% python3 -q
>>> import numpy as np
>>> np.set_printoptions(precision=1, suppress=True, linewidth=200)
>>> rd = lambda a: np.round(a, 1) + 0
>>> data = np.maximum(np.array([[0, 0],
...     [-1, 1],
...     [2, 0],
...     [1, -2],
...     [1, 0],
...     [1, 1],
...     [-2, -1],
...     [1, 0],
...     [2, 2],
...     [1, 1],
...     [2, -1],
...     [0, -1],
...     [0, -2],
...     [1, 0],
...     [0, -2],
...     [-1, 0],
...     [-1, 1],
...     [-1, 0],
...     [0, 2],
...     [1, 2],
...     [0, -2],
...     [1, 0],
...     [2, -2],
...     [1, -2],
...     [2, 1],
...     [-2, 2],
...     [2, 0]]) @ np.array([[3, -2, -4], [4, -4, -4]]) + np.array([2, 1, 1]), 0)
>>> data
array([[ 2,  1,  1],
       [ 3,  0,  1],
       [ 8,  0,  0],
       [ 0,  7,  5],
       [ 5,  0,  0],
       [ 9,  0,  0],
       [ 0,  9, 13],
       [ 5,  0,  0],
       [16,  0,  0],
       [ 9,  0,  0],
       [ 4,  1,  0],
       [ 0,  5,  5],
       [ 0,  9,  9],
       [ 5,  0,  0],
       [ 0,  9,  9],
       [ 0,  3,  5],
       [ 3,  0,  1],
       [ 0,  3,  5],
       [10,  0,  0],
       [13,  0,  0],
       [ 0,  9,  9],
       [ 5,  0,  0],
       [ 0,  5,  1],
       [ 0,  7,  5],
       [12,  0,  0],
       [ 4,  0,  1],
       [ 8,  0,  0]])
>>> Xc = data - data.mean(axis=0)
>>> V = np.linalg.svd(Xc)[2][:2]
>>> out = Xc - Xc @ V.T @ V
>>> rd(np.linalg.norm(out) / np.linalg.norm(Xc))
np.float64(0.1)
>>> rd(np.diag(V.T @ V))
array([1. , 0.4, 0.6])
>>> rd(out.std(axis=0))
array([0. , 0.7, 0.6])
>>> np.linalg.norm(out, axis=1).round(6).argmax()
np.int64(22)
>>> rd(np.cov(Xc @ V.T, rowvar=False))
array([[40. ,  0. ],
       [ 0. ,  7.2]])
>>> rd((Xc @ V.T).std(axis=0))
array([6.2, 2.6])
>>> J = np.load("a.npy")
>>> J
array([[-1.5, -0.8,  0.1, -1.6],
       [-1. , -0.5,  0. , -1.3],
       [-0.1, -0.1, -0.1, -0.2],
       [ 2. ,  1.1,  0. ,  1.9],
       [-2.2, -0.9, -0.1, -2.4],
       [ 2.1,  1. ,  0.1,  2. ],
       [ 0.9,  0.4,  0.1,  1. ],
       [ 1. ,  0.4,  0.2,  1. ],
       [ 0.8,  0.3,  0. ,  1. ],
       [-1. , -0.5,  0. , -1.1]])
>>> P = J @ np.linalg.solve(J.T @ J, J.T)
>>> rd(P)
array([[ 0.4,  0.2, -0.1, -0.3,  0.1,  0. ,  0.1,  0.3, -0.1,  0.2],
       [ 0.2,  0.5,  0.3,  0. ,  0.1,  0.2, -0.1,  0.1, -0.2,  0.2],
       [-0.1,  0.3,  0.5, -0.1, -0.2,  0.1, -0.2, -0.2,  0.1,  0.1],
       [-0.3,  0. , -0.1,  0.6,  0.1,  0.3,  0. ,  0. , -0.2, -0.1],
       [ 0.1,  0.1, -0.2,  0.1,  0.6, -0.2, -0.1, -0.2, -0.3,  0.1],
       [ 0. ,  0.2,  0.1,  0.3, -0.2,  0.4,  0.1,  0.2, -0.1,  0. ],
       [ 0.1, -0.1, -0.2,  0. , -0.1,  0.1,  0.2,  0.2,  0. ,  0. ],
       [ 0.3,  0.1, -0.2,  0. , -0.2,  0.2,  0.2,  0.5,  0. ,  0. ],
       [-0.1, -0.2,  0.1, -0.2, -0.3, -0.1,  0. ,  0. ,  0.3, -0.1],
       [ 0.2,  0.2,  0.1, -0.1,  0.1,  0. ,  0. ,  0. , -0.1,  0.1]])
>>> rd(np.trace(P))
np.float64(4.0)
>>> np.unique(P.round(6), axis=0).shape
(10, 10)
>>> np.abs(np.diag(np.linalg.qr(P)[1])) > 1e-9
array([ True,  True,  True,  True, False, False, False, False, False, False])
>>> vec = np.array([1, 2, 2, 2])
>>> target = J @ vec
>>> c, lr = np.zeros(4), 1 / np.linalg.norm(J, 2) ** 2
>>> for i in range(15):
...     c -= lr * J.T @ (J @ c - target)
...     if i % 5 == 0: print(i, round(np.linalg.norm(J @ c - target), 1))
... 
0 0.4
5 0.4
10 0.4
>>> rd(c)
array([1.8, 0.8, 0.1, 1.8])
>>> C = J[[1, 4]].astype(float)
>>> for _ in range(4):
...     labels = np.linalg.norm(J[:, None] - C, axis=-1).argmin(axis=1)
...     C = np.array([J[labels == j].mean(axis=0) for j in range(2)])
... 
>>> labels
array([1, 1, 0, 0, 1, 0, 0, 0, 0, 1])
>>> rd(C[1] - C[0])
array([-2.5, -1.2, -0.1, -2.7])
>>> np.bincount(labels)
array([6, 4])
>>> np.abs(C[1] - C[0]).argmax()
np.int64(3)
>>> W0 = np.loadtxt("case12.csv", delimiter=",")
>>> rd(W0)
array([[ 0.9, -0.5,  0. ],
       [ 0.5,  0.9,  0. ],
       [ 0. ,  0. ,  1. ]])
>>> # 2 blocks once reordered
>>> vec = np.array([0, 0, 1])
>>> W0.T @ (W0 @ vec)
array([0., 0., 1.])
>>> rd(np.abs(np.linalg.eigvals(W0)))
array([1., 1., 1.])
>>> rd(np.linalg.norm(vec)), rd(np.linalg.norm(W0 @ vec))
(np.float64(1.0), np.float64(1.0))
>>> rd(np.linalg.det(W0))
np.float64(1.0)
>>> rng = np.random.default_rng(32220)
>>> labels = rng.permutation(3)
>>> labels
array([1, 0, 2])
>>> out = W0[labels][:, labels]
>>> rd(np.sort(np.abs(np.linalg.eigvals(out))))
array([1., 1., 1.])
>>> rd(np.linalg.det(out)), rd(np.linalg.det(W0[labels]))
(np.float64(1.0), np.float64(-1.0))
>>> np.allclose(out, W0)
False
>>> rd(np.diag(out))
array([0.9, 0.9, 1. ])
>>> rd(np.linalg.det(W0))
np.float64(1.0)
>>> u = np.array([2, 0, 2])
>>> out = W0 + np.outer(u, np.eye(3)[1])
>>> np.linalg.matrix_rank(out - W0)
np.int64(1)
>>> rd(out)
array([[0.9, 1.5, 0. ],
       [0.5, 0.9, 0. ],
       [0. , 2. , 1. ]])
>>> vec = np.array([0, -3, 5])
>>> target = W0 @ vec
>>> c, lr = np.zeros(3), 1 / np.linalg.norm(W0, 2) ** 2
>>> for i in range(25):
...     c -= lr * W0.T @ (W0 @ c - target)
...     if i % 5 == 0: print(i, round(np.linalg.norm(W0 @ c - target), 1))
... 
0 0.0
5 0.0
10 0.0
15 0.0
20 0.0
>>> rd(c)
array([ 0., -3.,  5.])
>>> K = np.array([[2, 4, 3, 4], [0, 5, 3, 5], [0, 0, 4, 0], [0, 0, 0, 0]])
>>> np.linalg.lstsq(K[:-1].T, K[-1])[2]
np.int32(3)
>>> np.abs(np.diag(np.linalg.qr(K)[1])) > 1e-9
array([ True,  True,  True, False])
>>> rd(np.trace(np.linalg.pinv(K) @ K))
np.float64(3.0)
>>> arr = np.load("m.npy")
>>> arr
array([[2, 2, 2, 2],
       [2, 4, 4, 4],
       [2, 4, 6, 6],
       [2, 4, 6, 8]])
>>> # symmetric
>>> labels = J[:, 0] > np.median(J[:, 0])
>>> u = J[labels].mean(axis=0) - J[~labels].mean(axis=0)
>>> ((J - J.mean(axis=0)) @ u > 0).astype(int)
array([0, 0, 0, 1, 0, 1, 1, 1, 1, 0])
>>> theta = np.radians(60)
>>> Rm = np.eye(4)
>>> Rm[3, 3] = Rm[1, 1] = np.cos(theta)
>>> Rm[3, 1], Rm[1, 3] = -np.sin(theta), np.sin(theta)
>>> rd(Rm)
array([[ 1. ,  0. ,  0. ,  0. ],
       [ 0. ,  0.5,  0. ,  0.9],
       [ 0. ,  0. ,  1. ,  0. ],
       [ 0. , -0.9,  0. ,  0.5]])
>>> out = arr @ Rm.T
>>> rd(np.linalg.svd(arr, compute_uv=False)), rd(np.linalg.svd(out, compute_uv=False))
(array([16.6,  2. ,  0.9,  0.6]), array([16.6,  2. ,  0.9,  0.6]))
>>> rd(np.linalg.det(Rm)), np.trace(Rm)
(np.float64(1.0), np.float64(3.0))
>>> rd(out)
array([[ 2. ,  2.7,  2. , -0.7],
       [ 2. ,  5.5,  4. , -1.5],
       [ 2. ,  7.2,  6. , -0.5],
       [ 2. ,  8.9,  6. ,  0.5]])
>>> np.allclose(arr @ arr.T, out @ out.T)
True
